% ipython --no-banner

In [1]: import numpy as np

In [2]: np.set_printoptions(precision=2, suppress=True, linewidth=160)

In [3]: tidy = lambda a: np.round(a, 2) + 0

In [4]: O, _ = np.linalg.qr(np.array([[-0.5], [0.1], [-0.7], [-0.4], [-1.1], [-0.1], [-0.8]]))

In [5]: A = O @ O.T

In [6]: tidy(A)
Out[6]: 
array([[ 0.09, -0.02,  0.13,  0.07,  0.2 ,  0.02,  0.14],
       [-0.02,  0.  , -0.03, -0.01, -0.04,  0.  , -0.03],
       [ 0.13, -0.03,  0.18,  0.1 ,  0.28,  0.03,  0.2 ],
       [ 0.07, -0.01,  0.1 ,  0.06,  0.16,  0.01,  0.12],
       [ 0.2 , -0.04,  0.28,  0.16,  0.44,  0.04,  0.32],
       [ 0.02,  0.  ,  0.03,  0.01,  0.04,  0.  ,  0.03],
       [ 0.14, -0.03,  0.2 ,  0.12,  0.32,  0.03,  0.23]])

In [7]: x0 = np.array([4, 6, 6, 9, 1, 1, 9])

In [8]: tidy(np.eye(7) - A)
Out[8]: 
array([[ 0.91,  0.02, -0.13, -0.07, -0.2 , -0.02, -0.14],
       [ 0.02,  1.  ,  0.03,  0.01,  0.04,  0.  ,  0.03],
       [-0.13,  0.03,  0.82, -0.1 , -0.28, -0.03, -0.2 ],
       [-0.07,  0.01, -0.1 ,  0.94, -0.16, -0.01, -0.12],
       [-0.2 ,  0.04, -0.28, -0.16,  0.56, -0.04, -0.32],
       [-0.02,  0.  , -0.03, -0.01, -0.04,  1.  , -0.03],
       [-0.14,  0.03, -0.2 , -0.12, -0.32, -0.03,  0.77]])

In [9]: tidy((x0 - A @ x0) @ (A @ x0))
Out[9]: np.float64(0.0)

In [10]: print(tidy(A @ A @ x0))
[ 3.18 -0.64  4.45  2.54  6.99  0.64  5.08]

In [11]: left, s, vt = np.linalg.svd(A)

In [12]: V = vt[:(s > 1e-8).sum()]

In [13]: rng = np.random.default_rng(442806)

In [14]: x0 = A[3] + -2 * A[5] + rng.integers(2) * np.eye(7)[5]

In [15]: tidy(x0)
Out[15]: array([ 0.04, -0.01,  0.05,  0.03,  0.08,  1.01,  0.06])

In [16]: np.allclose(V.T @ V @ x0, x0)
Out[16]: False

In [17]: tidy(np.diag(V.T @ V))
Out[17]: array([0.09, 0.  , 0.18, 0.06, 0.44, 0.  , 0.23])

In [18]: tidy(np.linalg.norm(x0 - V.T @ V @ x0))
Out[18]: np.float64(1.0)

In [19]: np.allclose(A[:-1].T @ np.linalg.lstsq(A[:-1].T, A[-1])[0], A[-1])
Out[19]: True

In [20]: np.unique(A.round(6), axis=0).shape
Out[20]: (7, 7)

In [21]: print(np.linalg.lstsq(A[:-1].T, A[-1])[2])
1

In [22]: th = np.radians(180)

In [23]: r_ = np.eye(7)

In [24]: r_[0, 0] = r_[2, 2] = np.cos(th)

In [25]: r_[0, 2], r_[2, 0] = -np.sin(th), np.sin(th)

In [26]: tidy(r_)
Out[26]: 
array([[-1.,  0.,  0.,  0.,  0.,  0.,  0.],
       [ 0.,  1.,  0.,  0.,  0.,  0.,  0.],
       [ 0.,  0., -1.,  0.,  0.,  0.,  0.],
       [ 0.,  0.,  0.,  1.,  0.,  0.,  0.],
       [ 0.,  0.,  0.,  0.,  1.,  0.,  0.],
       [ 0.,  0.,  0.,  0.,  0.,  1.,  0.],
       [ 0.,  0.,  0.,  0.,  0.,  0.,  1.]])

In [27]: other = A @ r_.T

In [28]: tidy(other)
Out[28]: 
array([[-0.09, -0.02, -0.13,  0.07,  0.2 ,  0.02,  0.14],
       [ 0.02,  0.  ,  0.03, -0.01, -0.04,  0.  , -0.03],
       [-0.13, -0.03, -0.18,  0.1 ,  0.28,  0.03,  0.2 ],
       [-0.07, -0.01, -0.1 ,  0.06,  0.16,  0.01,  0.12],
       [-0.2 , -0.04, -0.28,  0.16,  0.44,  0.04,  0.32],
       [-0.02,  0.  , -0.03,  0.01,  0.04,  0.  ,  0.03],
       [-0.14, -0.03, -0.2 ,  0.12,  0.32,  0.03,  0.23]])

In [29]: print(tidy(np.linalg.svd(A, compute_uv=False)), tidy(np.linalg.svd(other, compute_uv=False)))
[1. 0. 0. 0. 0. 0. 0.] [1. 0. 0. 0. 0. 0. 0.]

In [30]: print(np.allclose(A @ A.T, other @ other.T))
True

In [31]: np.allclose(np.linalg.norm(A, axis=1), np.linalg.norm(other, axis=1))
Out[31]: True

In [32]: tidy(np.abs(other - A).max(axis=0))
Out[32]: array([0.4 , 0.  , 0.56, 0.  , 0.  , 0.  , 0.  ])

In [33]: tidy(np.linalg.det(r_)), np.trace(r_)
Out[33]: (np.float64(1.0), np.float64(3.0))

In [34]: J = np.load("test15.npy")

In [35]: print(J)
[[ 5.15 -0.94 -2.94 -4.9   4.92  4.89]
 [ 4.89 -0.97 -3.04 -4.95  5.24  4.91]
 [ 4.96 -1.05 -2.89 -5.12  4.85  5.12]
 [ 5.08 -1.06 -3.02 -4.83  5.03  5.18]
 [ 5.09 -1.04 -2.97 -5.05  5.03  5.23]
 [-5.   -0.12 -5.   -4.93  4.98 -0.95]
 [-4.97  0.07 -5.15 -5.02  4.95 -1.  ]
 [-5.01 -0.08 -4.75 -4.91  5.05 -1.01]
 [-4.98 -0.31 -4.92 -5.12  5.05 -0.86]
 [-4.89 -0.24 -5.08 -4.98  5.02 -1.02]]

In [36]: left, s, vt = np.linalg.svd(J)

In [37]: tidy(s)
Out[37]: array([26.54, 18.75,  0.4 ,  0.33,  0.25,  0.22])

In [38]: other = left[:, :2] @ np.diag(s[:2]) @ vt[:2]

In [39]: print(np.linalg.matrix_rank(other))
2

In [40]: tidy(np.linalg.norm(J - other, 2)), tidy(s[2])
Out[40]: (np.float64(0.4), np.float64(0.4))

In [41]: np.linalg.matrix_rank(J, rtol=0.05)
Out[41]: np.int64(2)

In [42]: O, V = np.linalg.qr(J[:, :5])[0], np.linalg.qr(J[:, 5:])[0]

In [43]: s = np.linalg.svd(O.T @ V, compute_uv=False)

In [44]: tidy(np.degrees(np.arccos(s.clip(0, 1))))
Out[44]: array([1.45])

In [45]: tidy(np.linalg.norm(O @ O.T - V @ V.T, 2))
Out[45]: np.float64(1.0)
